% python3 -q
>>> import numpy as np
>>> np.set_printoptions(precision=2, suppress=True, linewidth=160, sign=" ")
>>> mat = np.loadtxt("x.csv", delimiter=",")
>>> mat
array([[ 30.,   6., -45.,  -9.],
       [  0., -18.,   0.,  27.],
       [  0.,   0., -25.,  -5.],
       [  0.,   0.,   0.,  15.]])
>>> # triangular: eigenvalues sit on the diagonal
>>> np.sort(np.abs(np.linalg.eigvals(mat)))
array([ 15.,  18.,  25.,  30.])
>>> np.allclose(mat, mat.T)
False
>>> mat @ mat
array([[ 900.,   72., -225.,  -18.],
       [   0.,  324.,    0.,  -81.],
       [   0.,    0.,  625.,   50.],
       [   0.,    0.,    0.,  225.]])
>>> np.linalg.matrix_power(mat, 4)
array([[ 810000.,   88128., -343125.,  -37332.],
       [      0.,  104976.,       0.,  -44469.],
       [      0.,       0.,  390625.,   42500.],
       [      0.,       0.,       0.,   50625.]])
>>> x = np.array([3, 2, 0, 3])
>>> y = mat @ x
>>> beta, lr = np.zeros(4), 1 / np.linalg.norm(mat, 2) ** 2
>>> for i in range(30):
...     beta -= lr * mat.T @ (mat @ beta - y)
...     if i % 5 == 0: print(i, round(np.linalg.norm(mat @ beta - y), 2))
... 
0 66.0
5 37.88
10 30.02
15 24.41
20 20.11
25 16.8
>>> np.round(np.linalg.cond(mat), 2)
np.float64(7.97)
>>> f, r1 = mat[3], mat[1]
>>> f @ r1
np.float64(405.0)
>>> f @ f
np.float64(225.0)
>>> p = (f @ r1) / (f @ f) * f
>>> np.linalg.matrix_rank(np.outer(f, r1))
np.int64(1)
>>> p
array([  0.,   0.,   0.,  27.])
>>> np.outer(f, r1)
array([[   0.,   -0.,    0.,    0.],
       [   0.,   -0.,    0.,    0.],
       [   0.,   -0.,    0.,    0.],
       [   0., -270.,    0.,  405.]])
>>> round(np.linalg.norm(f + r1) ** 2 + np.linalg.norm(f - r1) ** 2, 2)
np.float64(2556.0)
>>> w, evecs = np.linalg.eig(mat)
>>> np.sort(np.linalg.eigvals(np.linalg.inv(mat)))
array([-0.06, -0.04,  0.03,  0.07])
>>> w
array([ 30., -18., -25.,  15.])
>>> mat @ evecs[:, 0] - w[0] * evecs[:, 0]
array([ 0.,  0.,  0.,  0.])
>>> np.sort(np.linalg.eigvals(mat.T))
array([-25., -18.,  15.,  30.])
>>> np.prod(w)
np.float64(202500.0)
>>> q, R = np.linalg.qr(mat)
>>> np.trace(q @ q.T)
np.float64(4.0)
>>> q
array([[ 1.,  0.,  0.,  0.],
       [-0.,  1.,  0.,  0.],
       [-0., -0.,  1.,  0.],
       [-0., -0., -0.,  1.]])
>>> q.shape, R.shape
((4, 4), (4, 4))
>>> np.abs(np.diag(R))
array([ 30.,  18.,  25.,  15.])
>>> W0 = np.loadtxt("mat.csv", delimiter=",")
>>> W0
array([[ 9., -5.,  1., 12.,  8., 12.,  1., -1.,  0.,  1.,  1., -4.],
       [ 7., -7., -1., 10.,  6., 10., -1., -3., -2., -1., -1., -6.],
       [ 8., -6.,  0., 11.,  7., 11.,  0., -2., -1.,  0.,  0., -5.],
       [ 8., -6.,  0., 11.,  7., 11.,  0., -2., -1.,  0.,  0., -5.],
       [ 6., -8., -2.,  9.,  5.,  9., -2., -4., -3., -2., -2., -7.],
       [ 7., -7., -1., 10.,  6., 10., -1., -3., -2., -1., -1., -6.],
       [ 9., -5.,  1., 12.,  8., 12.,  1., -1.,  0.,  1.,  1., -4.],
       [ 6., -8., -2.,  9.,  5.,  9., -2., -4., -3., -2., -2., -7.]])
>>> t3 = np.stack([W0, -3 * W0, W0[::-1]])
>>> t3.shape
(3, 8, 12)
>>> t3.sum(axis=0)
array([[-12.,   2.,  -4., -15., -11., -15.,  -4.,  -2.,  -3.,  -4.,  -4.,   1.],
       [ -5.,   9.,   3.,  -8.,  -4.,  -8.,   3.,   5.,   4.,   3.,   3.,   8.],
       [ -9.,   5.,  -1., -12.,  -8., -12.,  -1.,   1.,   0.,  -1.,  -1.,   4.],
       [-10.,   4.,  -2., -13.,  -9., -13.,  -2.,   0.,  -1.,  -2.,  -2.,   3.],
       [ -4.,  10.,   4.,  -7.,  -3.,  -7.,   4.,   6.,   5.,   4.,   4.,   9.],
       [ -6.,   8.,   2.,  -9.,  -5.,  -9.,   2.,   4.,   3.,   2.,   2.,   7.],
       [-11.,   3.,  -3., -14., -10., -14.,  -3.,  -1.,  -2.,  -3.,  -3.,   2.],
       [ -3.,  11.,   5.,  -6.,  -2.,  -6.,   5.,   7.,   6.,   5.,   5.,  10.]])
>>> np.linalg.eigvals(mat)
array([ 30., -18., -25.,  15.])
>>> np.poly(mat)
array([     1.,     -2.,  -1035.,   -900., 202500.])
>>> np.kron(np.eye(2, dtype=int), mat)
array([[ 30.,   6., -45.,  -9.,   0.,   0.,  -0.,  -0.],
       [  0., -18.,   0.,  27.,   0.,  -0.,   0.,   0.],
       [  0.,   0., -25.,  -5.,   0.,   0.,  -0.,  -0.],
       [  0.,   0.,   0.,  15.,   0.,   0.,   0.,   0.],
       [  0.,   0.,  -0.,  -0.,  30.,   6., -45.,  -9.],
       [  0.,  -0.,   0.,   0.,   0., -18.,   0.,  27.],
       [  0.,   0.,  -0.,  -0.,   0.,   0., -25.,  -5.],
       [  0.,   0.,   0.,   0.,   0.,   0.,   0.,  15.]])
>>> Uu, sig, Vh = np.linalg.svd(W0)
>>> evecs = Vh[:(sig > 1e-8).sum()]
>>> rng = np.random.default_rng(4)
>>> x = W0[6] + -2 * W0[7] + rng.integers(2) * np.eye(12)[6]
>>> x
array([-3., 11.,  5., -6., -2., -6.,  6.,  7.,  6.,  5.,  5., 10.])
>>> np.round(np.linalg.norm(x - evecs.T @ evecs @ x), 2)
np.float64(0.95)
>>> np.linalg.matrix_rank(np.vstack([W0, x]))
np.int64(3)
>>> np.diag(evecs.T @ evecs)
array([ 0.18,  0.25,  0.09,  0.3 ,  0.15,  0.3 ,  0.09,  0.12,  0.11,  0.09,  0.09,  0.21])
>>> round(np.trace(np.linalg.pinv(W0) @ W0), 2)
np.float64(2.0)
>>> np.unique(W0.round(6), axis=0).shape
(4, 12)
>>> np.allclose(W0[:-1].T @ np.linalg.lstsq(W0[:-1].T, W0[-1])[0], W0[-1])
True
>>> np.abs(np.diag(np.linalg.qr(W0)[1])) > 1e-9
array([ True,  True, False, False, False, False, False, False])
>>> w1 = np.array([[1, 2, 0, 2],
...     [2, 1, 2, 0],
...     [1, 0, 1, 2],
...     [1, 2, 1, 2],
...     [0, 0, 0, 0],
...     [1, 1, 0, 0],
...     [2, 2, 2, 0],
...     [0, 0, 0, 2],
...     [2, 1, 1, 2],
...     [1, 2, 0, 1],
...     [1, 0, 1, 0],
...     [1, 1, 1, 1]])
>>> beta = np.array([-3, 3, 2, -3])
>>> H = np.maximum(W0 @ w1 + beta, 0)
>>> (H > 0).mean(axis=0)
array([ 0.5 ,  1.  ,  0.25,  0.75])
>>> H
array([[ 21.,  52.,   4.,  36.],
       [  0.,  28.,   0.,  12.],
       [  8.,  40.,   0.,  24.],
       [  8.,  40.,   0.,  24.],
       [  0.,  16.,   0.,   0.],
       [  0.,  28.,   0.,  12.],
       [ 21.,  52.,   4.,  36.],
       [  0.,  16.,   0.,   0.]])
>>> C = np.array([[-3, 1], [-2, -1], [-1, -2], [1, 2]])
>>> w1 @ C
array([[ -5,   3],
       [-10,  -3],
       [ -2,   3],
       [ -6,   1],
       [  0,   0],
       [ -5,   0],
       [-12,  -4],
       [  2,   4],
       [ -7,   3],
       [ -6,   1],
       [ -4,  -1],
       [ -5,   0]])
>>> (H @ C).round(6).argmax(axis=1)
array([ 1,  1,  1,  1,  1,  1,  1,  1])
>>> F = np.load("w.npy")
>>> F
array([[  3,   2,   3,   3,   3,   4,   0,   1],
       [  7,   6,   6,   7,   4,   8,   3,   5],
       [  1,   4,   3,   6,   5,   6,   2,   6],
       [  4,   3,   1,   3,   3,   3,   4,   3],
       [ 10,   7,   8,   6,   9,   8,   4,   6],
       [  4,   4,   3,   6,   7,   7,   4,   6],
       [  3,   1,   2,   6,   2,   6,   0,   2],
       [  0,   0,   0,   3,   1,   3,   0,   1],
       [  3,   1,   2,   3,   1,   3,   0,   1],
       [  3,   0,   0,   0,   2,   1,   2,   0],
       [  0,   0,   0,   3,   1,   3,   0,   1],
       [  3,   1,   2,   3,   1,   3,   0,   1],
       [  3,   1,   2,   0,   5,   2,   2,   2],
       [  8,   4,   6,   4,   6,   9,   3,   2],
       [  5,   2,   3,   0,   3,   3,   2,   0],
       [  3,   2,   3,   1,   2,   3,   1,   1],
       [  4,   4,   3,   6,   2,   5,   2,   4],
       [  3,   2,   3,   1,   2,   3,   1,   1],
       [  8,   5,   8,   1,   8,   7,   3,   3],
       [  2,   3,   5,   0,   4,   3,   0,   2],
       [  3,   0,   0,   0,   2,   1,   2,   0],
       [  0,   0,   0,   3,   1,   3,   0,   1],
       [  9,   5,   8,   4,   5,   7,   1,   2],
       [  6,   1,   2,   3,   3,   4,   2,   1],
       [  3,   2,   3,   4,   3,   6,   1,   2],
       [  3,   1,   2,   3,   1,   3,   0,   1],
       [  5,   4,   7,   6,   6,   9,   0,   4],
       [  3,   2,   3,   1,   2,   3,   1,   1],
       [  6,   3,   5,   3,   8,   6,   2,   3],
       [  9,   5,   8,   7,   6,  10,   1,   3],
       [  4,   3,   1,   3,   3,   3,   4,   3]])
>>> rk = np.linalg.matrix_rank(W0)
>>> rk
np.int64(2)
>>> N = np.linalg.svd(W0)[2][rk:].T
>>> [int(np.linalg.matrix_rank(W0[:i])) for i in range(1, len(W0) + 1)]
[1, 2, 2, 2, 2, 2, 2, 2]
>>> N.shape
(12, 10)
>>> np.linalg.matrix_rank(W0.T @ W0), np.linalg.matrix_rank(W0 @ W0.T)
(np.int64(2), np.int64(2))
>>> K = np.array([[-0.6, 2.5, -0.5, 1.1, -0.8, -0.8],
...     [-0.4, 2.3, 0.9, -0.9, -1.0, 0.3],
...     [-1.8, 1.5, -0.1, -1.7, 0.8, 0.0],
...     [-0.9, 0.1, 0.0, 0.0, 0.7, 0.7],
...     [0.0, 1.2, -2.0, 0.1, 1.4, 0.4],
...     [0.3, -0.6, -0.4, 0.5, -1.0, 0.2],
...     [0.3, 0.2, 0.2, -0.3, 0.6, -0.2],
...     [-0.5, -0.9, 0.3, -0.8, 0.5, 0.2],
...     [0.5, -1.1, 1.0, -0.6, 0.4, -0.3],
...     [-0.1, 0.9, 1.2, -1.0, 0.0, -0.6],
...     [-1.2, -1.8, -0.7, -0.5, 0.4, 1.6],
...     [0.2, 0.5, -0.5, 0.5, 1.4, -0.2]])
>>> K[1] = K[9] + 0.02 * rng.normal(size=6)
>>> K.round(2) + 0
array([[-0.6 ,  2.5 , -0.5 ,  1.1 , -0.8 , -0.8 ],
       [-0.1 ,  0.93,  1.21, -1.03,  0.  , -0.61],
       [-1.8 ,  1.5 , -0.1 , -1.7 ,  0.8 ,  0.  ],
       [-0.9 ,  0.1 ,  0.  ,  0.  ,  0.7 ,  0.7 ],
       [ 0.  ,  1.2 , -2.  ,  0.1 ,  1.4 ,  0.4 ],
       [ 0.3 , -0.6 , -0.4 ,  0.5 , -1.  ,  0.2 ],
       [ 0.3 ,  0.2 ,  0.2 , -0.3 ,  0.6 , -0.2 ],
       [-0.5 , -0.9 ,  0.3 , -0.8 ,  0.5 ,  0.2 ],
       [ 0.5 , -1.1 ,  1.  , -0.6 ,  0.4 , -0.3 ],
       [-0.1 ,  0.9 ,  1.2 , -1.  ,  0.  , -0.6 ],
       [-1.2 , -1.8 , -0.7 , -0.5 ,  0.4 ,  1.6 ],
       [ 0.2 ,  0.5 , -0.5 ,  0.5 ,  1.4 , -0.2 ]])
>>> z = rng.permutation(6)
>>> out = K[:, z] * rng.choice([-1, 1], 6)
>>> out.round(2) + 0
array([[ 0.8 , -0.6 , -2.5 , -0.5 ,  0.8 , -1.1 ],
       [ 0.61, -0.1 , -0.93,  1.21,  0.  ,  1.03],
       [ 0.  , -1.8 , -1.5 , -0.1 , -0.8 ,  1.7 ],
       [-0.7 , -0.9 , -0.1 ,  0.  , -0.7 ,  0.  ],
       [-0.4 ,  0.  , -1.2 , -2.  , -1.4 , -0.1 ],
       [-0.2 ,  0.3 ,  0.6 , -0.4 ,  1.  , -0.5 ],
       [ 0.2 ,  0.3 , -0.2 ,  0.2 , -0.6 ,  0.3 ],
       [-0.2 , -0.5 ,  0.9 ,  0.3 , -0.5 ,  0.8 ],
       [ 0.3 ,  0.5 ,  1.1 ,  1.  , -0.4 ,  0.6 ],
       [ 0.6 , -0.1 , -0.9 ,  1.2 ,  0.  ,  1.  ],
       [-1.6 , -1.2 ,  1.8 , -0.7 , -0.4 ,  0.5 ],
       [ 0.2 ,  0.2 , -0.5 , -0.5 , -1.4 , -0.5 ]])
>>> Uu, _, Vh = np.linalg.svd(K.T @ out)
>>> np.round(Uu @ Vh, 2) + 0
array([[ 0.,  1.,  0.,  0.,  0.,  0.],
       [ 0.,  0., -1.,  0.,  0.,  0.],
       [ 0.,  0.,  0.,  1.,  0.,  0.],
       [ 0.,  0.,  0.,  0.,  0., -1.],
       [ 0.,  0.,  0.,  0., -1.,  0.],
       [-1.,  0.,  0.,  0.,  0.,  0.]])
